$ python -q
>>> import numpy as np
>>> import numpy.linalg as la
>>> np.set_printoptions(precision=4, suppress=True, linewidth=140)
>>> def rd(a):
...     return np.round(a, 4) + 0
... 
>>> E = np.load("x.npy")
>>> print(E)
[[ 0.8565 -0.6169 -0.3799  0.6169 -0.4462]
 [ 0.8076 -0.5581 -0.3364  0.5581 -0.3969]
 [ 0.      0.      0.      0.      0.    ]
 [-0.4462  0.2636  0.1489 -0.2636  0.1781]
 [-0.9579  0.7932  0.537  -0.7932  0.6169]
 [ 0.664  -0.4219 -0.2449  0.4219 -0.2913]
 [-0.9881  0.8937  0.664  -0.8937  0.7443]
 [-0.4462  0.2636  0.1489 -0.2636  0.1781]
 [ 0.8565 -0.6169 -0.3799  0.6169 -0.4462]
 [-0.7443  0.493   0.2913 -0.493   0.3452]
 [ 0.9995 -0.9816 -0.8617  0.9816 -0.9154]
 [-0.8937  0.6696  0.4219 -0.6696  0.493 ]
 [ 0.3095 -0.1781 -0.0997  0.1781 -0.1194]
 [-0.9217  0.7163  0.4621 -0.7163  0.537 ]
 [ 0.9937 -0.9246 -0.7163  0.9246 -0.7932]
 [-0.1586  0.0898  0.05   -0.0898  0.0599]
 [ 0.9987 -0.9687 -0.8178  0.9687 -0.881 ]
 [-0.8076  0.5581  0.3364 -0.5581  0.3969]
 [ 0.4462 -0.2636 -0.1489  0.2636 -0.1781]
 [ 0.9776 -0.8511 -0.6044  0.8511 -0.6858]
 [ 0.5649 -0.3452 -0.1974  0.3452 -0.2355]
 [ 0.8565 -0.6169 -0.3799  0.6169 -0.4462]
 [ 0.9693 -0.8243 -0.5717  0.8243 -0.6527]
 [-0.9776  0.8511  0.6044 -0.8511  0.6858]
 [ 0.9954 -0.9366 -0.7398  0.9366 -0.8144]
 [-0.664   0.4219  0.2449 -0.4219  0.2913]
 [ 0.4462 -0.2636 -0.1489  0.2636 -0.1781]
 [-0.9579  0.7932  0.537  -0.7932  0.6169]
 [-0.9954  0.9366  0.7398 -0.9366  0.8144]
 [-0.8076  0.5581  0.3364 -0.5581  0.3969]
 [ 0.8076 -0.5581 -0.3364  0.5581 -0.3969]]
>>> x0 = np.array([1, -3, -2, 0, -1])
>>> print((E @ x0).argmax())
10
>>> print(np.sign((E @ x0).round(6)))
[ 1.  1.  0. -1. -1.  1. -1. -1.  1. -1.  1. -1.  1. -1.  1. -1.  1. -1.  1.  1.  1.  1.  1. -1.  1. -1.  1. -1. -1. -1.  1.]
